$ python3 -q
>>> import numpy as np
>>> from numpy import linalg as LA
>>> np.set_printoptions(precision=1, suppress=True, linewidth=140, legacy="1.25")
>>> rd = lambda a: np.round(a, 1) + 0
>>> M2 = np.array([[0, 0], [5, -4], [1, -2]])
>>> M = np.tile(M2, (2, 3))
>>> print(M)
[[ 0  0  0  0  0  0]
 [ 5 -4  5 -4  5 -4]
 [ 1 -2  1 -2  1 -2]
 [ 0  0  0  0  0  0]
 [ 5 -4  5 -4  5 -4]
 [ 1 -2  1 -2  1 -2]]
>>> print(rd(np.sort(np.abs(LA.eigvals(M)))))
[0. 0. 0. 0. 0. 0.]
>>> print(np.trace(M))
0
>>> print((M - M.T) / 2)
[[ 0.  -2.5 -0.5  0.  -2.5 -0.5]
 [ 2.5  0.   3.5 -2.   4.5 -1. ]
 [ 0.5 -3.5  0.  -1.  -2.  -1.5]
 [ 0.   2.   1.   0.   2.   1. ]
 [ 2.5 -4.5  2.  -2.   0.  -2.5]
 [ 0.5  1.   1.5 -1.   2.5  0. ]]
>>> print((M + M.T) / 2)
[[ 0.   2.5  0.5  0.   2.5  0.5]
 [ 2.5 -4.   1.5 -2.   0.5 -3. ]
 [ 0.5  1.5  1.  -1.   3.  -0.5]
 [ 0.  -2.  -1.   0.  -2.  -1. ]
 [ 2.5  0.5  3.  -2.   5.  -1.5]
 [ 0.5 -3.  -0.5 -1.  -1.5 -2. ]]
>>> print(rd(LA.norm(M, 2) / LA.norm(M)))
1.0
>>> print([round(float(x), 1) for x in LA.svd(M, compute_uv=False)[:3]])
[16.5, 2.2, 0.0]
>>> left, sv, VT = LA.svd(M)
>>> print(np.argmax(sv[:-1] / (sv[1:] + 1e-6)) + 1)
2
>>> print(rd(sv))
[16.5  2.2  0.   0.   0.   0. ]
>>> M2 = left[:, :2] @ np.diag(sv[:2]) @ VT[:2]
>>> print(LA.matrix_rank(M2))
2
>>> print(rd(M2))
[[ 0.  0.  0.  0.  0.  0.]
 [ 5. -4.  5. -4.  5. -4.]
 [ 1. -2.  1. -2.  1. -2.]
 [ 0.  0.  0.  0.  0.  0.]
 [ 5. -4.  5. -4.  5. -4.]
 [ 1. -2.  1. -2.  1. -2.]]
>>> M2 = np.array([[0, -8, -6],
...     [7, -3, 0],
...     [4, 2, -8],
...     [-7, -9, 1],
...     [-1, -2, 4],
...     [-4, 9, 2]])
>>> print(np.einsum("ik,kj->ji", M, M2))
[[  0  31  11   0  31  11]
 [  0 -28  -2   0 -28  -2]
 [  0 -62 -16   0 -62 -16]]
>>> print(LA.matrix_rank(np.vstack([M, M2.T])))
5
>>> r = LA.matrix_rank(M)
>>> print(r)
2
>>> null = LA.svd(M)[2][r:].T
>>> print([int(LA.matrix_rank(M[:, :j + 1])) for j in range(6)])
[1, 2, 2, 2, 2, 2]
>>> print([int(LA.matrix_rank(np.delete(M, i, axis=0))) for i in range(6)])
[2, 2, 2, 2, 2, 2]
>>> print(rd(M @ null))
[[0. 0. 0. 0.]
 [0. 0. 0. 0.]
 [0. 0. 0. 0.]
 [0. 0. 0. 0.]
 [0. 0. 0. 0.]
 [0. 0. 0. 0.]]
>>> print(rd(null @ null.T))
[[ 0.7  0.  -0.3  0.  -0.3  0. ]
 [ 0.   0.7  0.  -0.3  0.  -0.3]
 [-0.3  0.   0.7  0.  -0.3  0. ]
 [ 0.  -0.3  0.   0.7  0.  -0.3]
 [-0.3  0.  -0.3  0.   0.7  0. ]
 [ 0.  -0.3  0.  -0.3  0.   0.7]]
>>> print([int(LA.matrix_rank(M[:i])) for i in range(1, len(M) + 1)])
[0, 1, 2, 2, 2, 2]
>>> K = np.loadtxt("w.csv", delimiter=",")
>>> print(K)
[[3. 3. 9. 6. 0. 2. 0. 3. 1. 0.]
 [4. 6. 5. 2. 6. 5. 5. 2. 2. 9.]
 [8. 6. 7. 3. 3. 2. 8. 2. 6. 0.]
 [5. 2. 4. 9. 4. 0. 4. 8. 8. 8.]
 [8. 6. 7. 3. 3. 2. 8. 2. 6. 0.]
 [8. 1. 3. 6. 9. 3. 9. 6. 8. 9.]
 [5. 9. 8. 1. 8. 6. 4. 7. 5. 9.]
 [0. 0. 2. 0. 3. 9. 3. 0. 8. 0.]
 [2. 5. 4. 2. 0. 9. 7. 1. 8. 8.]
 [0. 3. 9. 7. 8. 4. 3. 0. 2. 1.]]
>>> left, sv, VT = LA.svd(K)
>>> print(np.argmax(sv[:-1] / (sv[1:] + 1e-6)) + 1)
9
>>> print(rd(sv))
[46.8 14.  13.6 11.7 10.1  8.2  5.7  2.8  0.8  0. ]
>>> M2 = left[:, :9] @ np.diag(sv[:9]) @ VT[:9]
>>> print(LA.matrix_rank(K, rtol=0.05))
8
>>> print(rd(M2))
[[3. 3. 9. 6. 0. 2. 0. 3. 1. 0.]
 [4. 6. 5. 2. 6. 5. 5. 2. 2. 9.]
 [8. 6. 7. 3. 3. 2. 8. 2. 6. 0.]
 [5. 2. 4. 9. 4. 0. 4. 8. 8. 8.]
 [8. 6. 7. 3. 3. 2. 8. 2. 6. 0.]
 [8. 1. 3. 6. 9. 3. 9. 6. 8. 9.]
 [5. 9. 8. 1. 8. 6. 4. 7. 5. 9.]
 [0. 0. 2. 0. 3. 9. 3. 0. 8. 0.]
 [2. 5. 4. 2. 0. 9. 7. 1. 8. 8.]
 [0. 3. 9. 7. 8. 4. 3. 0. 2. 1.]]
